$ ipython --no-banner

In [1]: import numpy as np

In [2]: from numpy import linalg as LA

In [3]: np.set_printoptions(suppress=True, linewidth=140)

In [4]: W0 = np.load("dump.npy")

In [5]: print(W0)
[[-4. -4. 15. -9.]
 [-4. -2. 11. -7.]
 [-4. -4. 14. -8.]
 [-4. -4. 13. -7.]]

In [6]: left, sv, VT = LA.svd(W0)

In [7]: print(sv.round(3) + 0)
[32.67   1.47   0.736  0.   ]

In [8]: other = left[:, :3] @ np.diag(sv[:3]) @ VT[:3]

In [9]: print(LA.matrix_rank(W0, rtol=0.05))
1

In [10]: print(round(float(LA.norm(W0 - other, 2)), 3), round(float(sv[3]), 3))
0.0 0.0

In [11]: print(other.round(3))
[[-4. -4. 15. -9.]
 [-4. -2. 11. -7.]
 [-4. -4. 14. -8.]
 [-4. -4. 13. -7.]]

In [12]: print(np.round(np.sort(np.abs(LA.eigvals(other))), 3) + 0)
[0. 1. 2. 2.]

In [13]: print(np.round(other @ other, 3) + 0)
[[  8.   0. -11.   7.]
 [  8.   4. -19.  11.]
 [  8.   0. -12.   8.]
 [  8.   0. -13.   9.]]

In [14]: print(np.round(LA.det(other), 3))
-0.0

In [15]: print(np.allclose(other @ other.T, other.T @ other))
False

In [16]: other.inv()
AttributeError: 'numpy.ndarray' object has no attribute 'inv'


In [17]: print(np.round(np.abs(LA.eigvals(other)).max(), 3))
2.0

In [18]: print(round(np.trace(other), 3))
1.0

In [19]: print(np.round((other - other.T) / 2, 3) + 0)
[[  0.    0.    9.5  -2.5]
 [  0.    0.    7.5  -1.5]
 [ -9.5  -7.5   0.  -10.5]
 [  2.5   1.5  10.5   0. ]]

In [20]: print(np.allclose(W0[:-1].T @ LA.lstsq(W0[:-1].T, W0[-1])[0], W0[-1]))
True

In [21]: print(np.abs(np.diag(LA.qr(W0)[1])) > 1e-9)
[ True  True  True False]

In [22]: print(np.unique(W0.round(6), axis=0).shape)
(4, 4)

In [23]: rng = np.random.default_rng(9658)

In [24]: lab = rng.permutation(4)

In [25]: print(lab)
[3 2 0 1]

In [26]: other = W0[lab][:, lab]

In [27]: print(np.round(np.sort(np.abs(LA.eigvals(other))), 3) + 0)
[0. 1. 2. 2.]

In [28]: print(np.trace(other))
1.0

In [29]: print(np.allclose(other, W0))
False

In [30]: print(np.diag(other))
[-7. 14. -4. -2.]

In [31]: print(np.round(LA.det(other), 3), round(float(LA.det(W0[lab])), 3))
0.0 0.0

In [32]: A = np.array([[3.0, 0.0, 0.0], [0.0, 3.0, 2.0], [0.0, 2.0, 3.0]])

In [33]: print(np.round(np.sort(np.abs(LA.eigvals(A))), 3))
[1. 3. 5.]

In [34]: print(np.round(LA.matrix_power(A, 3), 3))
[[27.  0.  0.]
 [ 0. 63. 62.]
 [ 0. 62. 63.]]

In [35]: print(np.trace(A))
9.0

In [36]: print(A @ A)
[[ 9.  0.  0.]
 [ 0. 13. 12.]
 [ 0. 12. 13.]]

In [37]: print(np.allclose(A, A.T))
True

In [38]: print((A - A.T) / 2)
[[0. 0. 0.]
 [0. 0. 0.]
 [0. 0. 0.]]

In [39]: m1 = np.array([[3, 1, 6, 6, 7],
    ...:     [0, 4, 8, 0, 7],
    ...:     [9, 3, 4, 3, 7],
    ...:     [3, 5, 5, 7, 4],
    ...:     [2, 1, 2, 5, 5],
    ...:     [3, 6, 1, 1, 9]])

In [40]: m1[2] = m1[3]

In [41]: print(m1)
[[3 1 6 6 7]
 [0 4 8 0 7]
 [3 5 5 7 4]
 [3 5 5 7 4]
 [2 1 2 5 5]
 [3 6 1 1 9]]

In [42]: x = np.array([-7, -4, -9, 0, 6])

In [43]: rhs = m1 @ x

In [44]: print(np.round(LA.pinv(m1) @ m1, 3) + 0)
[[1. 0. 0. 0. 0.]
 [0. 1. 0. 0. 0.]
 [0. 0. 1. 0. 0.]
 [0. 0. 0. 1. 0.]
 [0. 0. 0. 0. 1.]]

In [45]: print(rhs)
[-37 -46 -62 -62  -6   0]

In [46]: rhs = rhs + 0.02 * rng.normal(size=6)

In [47]: print(rhs.round(3))
[-37.009 -46.018 -61.971 -62.004  -6.048  -0.009]

In [48]: coef, *_ = LA.lstsq(m1, rhs)

In [49]: print([round(float(LA.norm(LA.solve(m1.T @ m1 + lam * np.eye(5), m1.T @ rhs))), 2) for lam in (0, 1, 10, 100)])
[13.45, 10.35, 7.89, 3.97]

In [50]: print(coef.round(3))
[-6.957 -3.999 -8.989 -0.016  5.985]

In [51]: u = np.array([2, 0])

In [52]: print(np.polyval(u, m1[3]))
[ 6 10 10 14  8]

In [53]: print(np.convolve(m1[3], u))
[ 6 10 10 14  8  0]

In [54]: print(np.correlate(m1[3], m1[4], "full"))
[15 40 56 73 76 49 25 18  8]

In [55]: other = np.c_[m1[:, :4] @ np.array([[0, 3, 3, -2], [-1, 3, -3, -3], [3, 1, -3, 3], [0, -3, -1, -1]]), np.array([2, 5, 0, 2, 2, 4])]

In [56]: print(other)
[[ 17   0 -18   3   2]
 [ 20  20 -36  12   5]
 [ 10   8 -28 -13   0]
 [ 10   8 -28 -13   2]
 [  5  -4  -8  -6   2]
 [ -3  25 -13 -22   4]]

In [57]: print(np.round(LA.norm(LA.qr(m1)[0].T @ other, axis=0) ** 2 / ((other ** 2).sum(axis=0) + 1e-12), 3))
[1.    1.    1.    1.    0.962]

In [58]: print(LA.matrix_rank(np.c_[m1, other]))
6

In [59]: print(LA.matrix_rank(other))
5

In [60]: print(np.round(LA.lstsq(m1, other[:, 0])[0], 3) + 0)
[ 0. -1.  3.  0.  0.]

In [61]: hat = other @ LA.solve(other.T @ other, other.T)

In [62]: print(round(np.trace(hat), 3))
5.0

In [63]: print(np.round(LA.eigvalsh(hat), 3) + 0)
[0. 1. 1. 1. 1. 1.]
